$ ipython --no-banner

In [1]: import numpy as np

In [2]: import numpy.linalg as la

In [3]: np.set_printoptions(suppress=True, linewidth=140)

In [4]: rng = np.random.default_rng(7089)

In [5]: lab = rng.integers(0, 3, 6)

In [6]: X = np.array([[3, -6, 6, 5, 8, 8],
   ...:     [6, -1, -2, -3, 6, -9],
   ...:     [0, -1, 1, 2, 9, 2],
   ...:     [-3, 0, 2, 6, 1, -6],
   ...:     [6, 1, 4, 6, 0, -9],
   ...:     [4, 0, -1, 2, -8, 2]]) * (lab[:, None] == lab)

In [7]: X
Out[7]: 
array([[ 3, -6,  0,  0,  0,  0],
       [ 6, -1,  0,  0,  0,  0],
       [ 0,  0,  1,  0,  9,  0],
       [ 0,  0,  0,  6,  0, -6],
       [ 0,  0,  4,  0,  0,  0],
       [ 0,  0,  0,  2,  0,  2]])

In [8]: lab = rng.permutation(6)

In [9]: lab
Out[9]: array([2, 5, 1, 0, 4, 3])

In [10]: A2 = X[lab][:, lab]

In [11]: print(np.diag(A2))
[ 1  2 -1  3  0  6]

In [12]: round(float(la.det(A2)), 2), np.round(la.det(X[lab]), 2)
Out[12]: (-28512.0, np.float64(-28512.0))

In [13]: u = np.array([0, 0, 1, -3, 3, 2])

In [14]: A2 = X + np.outer(u, np.eye(6)[3])

In [15]: la.matrix_rank(A2 - X)
Out[15]: np.int64(1)

In [16]: la.matrix_rank(la.inv(A2) - la.inv(X), tol=1e-8)
Out[16]: np.int64(1)

In [17]: round(float(la.det(A2) / la.det(X)), 2), round(float(1 + la.solve(X, u)[3]), 2)
Out[17]: (1.25, 1.25)

In [18]: A2
Out[18]: 
array([[ 3., -6.,  0.,  0.,  0.,  0.],
       [ 6., -1.,  0.,  0.,  0.,  0.],
       [ 0.,  0.,  1.,  1.,  9.,  0.],
       [ 0.,  0.,  0.,  3.,  0., -6.],
       [ 0.,  0.,  4.,  3.,  0.,  0.],
       [ 0.,  0.,  0.,  4.,  0.,  2.]])

In [19]: X.reshape(6, 7)
ValueError: cannot reshape array of size 36 into shape (6,7)


In [20]: print(X.reshape(2, -1))
[[ 3 -6  0  0  0  0  6 -1  0  0  0  0  0  0  1  0  9  0]
 [ 0  0  0  6  0 -6  0  0  4  0  0  0  0  0  0  2  0  2]]

In [21]: X.reshape(-1, 2)
Out[21]: 
array([[ 3, -6],
       [ 0,  0],
       [ 0,  0],
       [ 6, -1],
       [ 0,  0],
       [ 0,  0],
       [ 0,  0],
       [ 1,  0],
       [ 9,  0],
       [ 0,  0],
       [ 0,  6],
       [ 0, -6],
       [ 0,  0],
       [ 4,  0],
       [ 0,  0],
       [ 0,  0],
       [ 0,  2],
       [ 0,  2]])

In [22]: t3 = X.reshape(6, 2, -1)

In [23]: t3.sum(axis=1)
Out[23]: 
array([[ 3, -6,  0],
       [ 6, -1,  0],
       [ 0,  9,  1],
       [ 6,  0, -6],
       [ 0,  0,  4],
       [ 2,  0,  2]])

In [24]: print(np.swapaxes(t3, 1, 2)[4])
[[0 0]
 [0 0]
 [4 0]]

In [25]: np.einsum("ihd,ihd->ih", t3, t3)
Out[25]: 
array([[45,  0],
       [37,  0],
       [ 1, 81],
       [ 0, 72],
       [16,  0],
       [ 0,  8]])

In [26]: t3.shape
Out[26]: (6, 2, 3)

In [27]: W0 = np.loadtxt("out4.csv", delimiter=",")

In [28]: W0
Out[28]: 
array([[1., 2.],
       [2., 1.]])

In [29]: A2 = np.array([[1, 1], [0, 2]])

In [30]: cent = np.kron(A2, W0)

In [31]: la.matrix_rank(cent)
Out[31]: np.int64(4)

In [32]: lab = rng.permutation(2)

In [33]: lab
Out[33]: array([0, 1])

In [34]: A2 = W0[lab][:, lab]

In [35]: print(np.round(la.det(A2), 2), np.round(la.det(W0[lab]), 2))
-3.0 -3.0

In [36]: np.allclose(A2, W0)
Out[36]: True

In [37]: print(np.diag(A2))
[1. 1.]

In [38]: print(np.round(la.matrix_power(W0, 4), 2))
[[41. 40.]
 [40. 41.]]

In [39]: print(round(np.abs(la.eigvals(W0)).max(), 2))
3.0

In [40]: print(W0 @ W0)
[[5. 4.]
 [4. 5.]]

In [41]: print(round(float(la.det(W0)), 2))
-3.0

In [42]: np.round(np.sort(np.abs(la.eigvals(W0))), 2)
Out[42]: array([1., 3.])

In [43]: (W0 + W0.T) / 2
Out[43]: 
array([[1., 2.],
       [2., 1.]])

In [44]: cent = np.array([[-0.4, -0.9, -0.9, -0.4, -0.4, -0.4],
    ...:     [-1.3, 0.5, -1.3, 2.0, -0.3, -1.0],
    ...:     [-1.2, 0.1, 0.4, 1.4, 2.1, -0.2],
    ...:     [-0.1, -0.6, 1.4, 0.5, 0.3, 0.1]])

In [45]: arr = np.array([[1, 1, 0, 1],
    ...:     [1, 1, 1, 0],
    ...:     [3, 1, 1, 3],
    ...:     [3, 2, 1, 0],
    ...:     [3, 1, 0, 0],
    ...:     [3, 3, 1, 3],
    ...:     [3, 2, 1, 2],
    ...:     [2, 0, 3, 1],
    ...:     [2, 3, 3, 2],
    ...:     [2, 3, 3, 3],
    ...:     [2, 0, 2, 1],
    ...:     [0, 1, 1, 1],
    ...:     [0, 1, 1, 3],
    ...:     [2, 2, 3, 0],
    ...:     [3, 2, 2, 1],
    ...:     [3, 1, 0, 1],
    ...:     [1, 1, 3, 3],
    ...:     [2, 3, 1, 2]]) @ cent + 0.1 * rng.normal(size=(18, 6))

In [46]: arr.round(2)
Out[46]: 
array([[-1.74, -0.98, -0.88,  2.03, -0.3 , -1.37],
       [-2.94, -0.28, -1.81,  3.05,  1.28, -1.68],
       [-3.97, -3.77,  0.54,  3.71,  1.34, -2.12],
       [-5.  , -1.71, -4.96,  4.08,  0.28, -3.5 ],
       [-2.48, -2.2 , -3.87,  0.77, -1.44, -2.22],
       [-6.69, -2.86, -2.04,  7.63,  0.94, -4.17],
       [-5.26, -2.73, -2.26,  5.21,  0.96, -3.16],
       [-4.41, -2.26,  0.82,  3.83,  5.93, -1.31],
       [-8.36, -1.26, -1.67, 10.43,  5.27, -4.28],
       [-8.41, -1.89, -0.32, 10.97,  5.42, -4.2 ],
       [-3.27, -2.13,  0.45,  2.7 ,  3.68, -1.16],
       [-2.57, -0.07,  0.74,  3.9 ,  2.21, -1.05],
       [-2.87, -1.28,  3.23,  4.99,  2.72, -0.86],
       [-6.85, -0.36, -3.04,  7.37,  5.05, -3.43],
       [-6.39, -2.09, -2.89,  6.12,  2.56, -3.5 ],
       [-2.58, -2.81, -2.38,  1.41, -1.15, -2.1 ],
       [-5.67, -1.88,  3.22,  7.39,  6.52, -1.71],
       [-6.17, -1.39, -2.53,  7.56,  1.04, -3.72]])

In [47]: t3 = np.stack([arr, 3 * arr, arr[::-1]])

In [48]: t3.shape
Out[48]: (3, 18, 6)

In [49]: np.round(np.einsum("bij,cij->bc", t3, t3), 2)
Out[49]: 
array([[ 1631.41,  4894.23,  1233.14],
       [ 4894.23, 14682.69,  3699.43],
       [ 1233.14,  3699.43,  1631.41]])
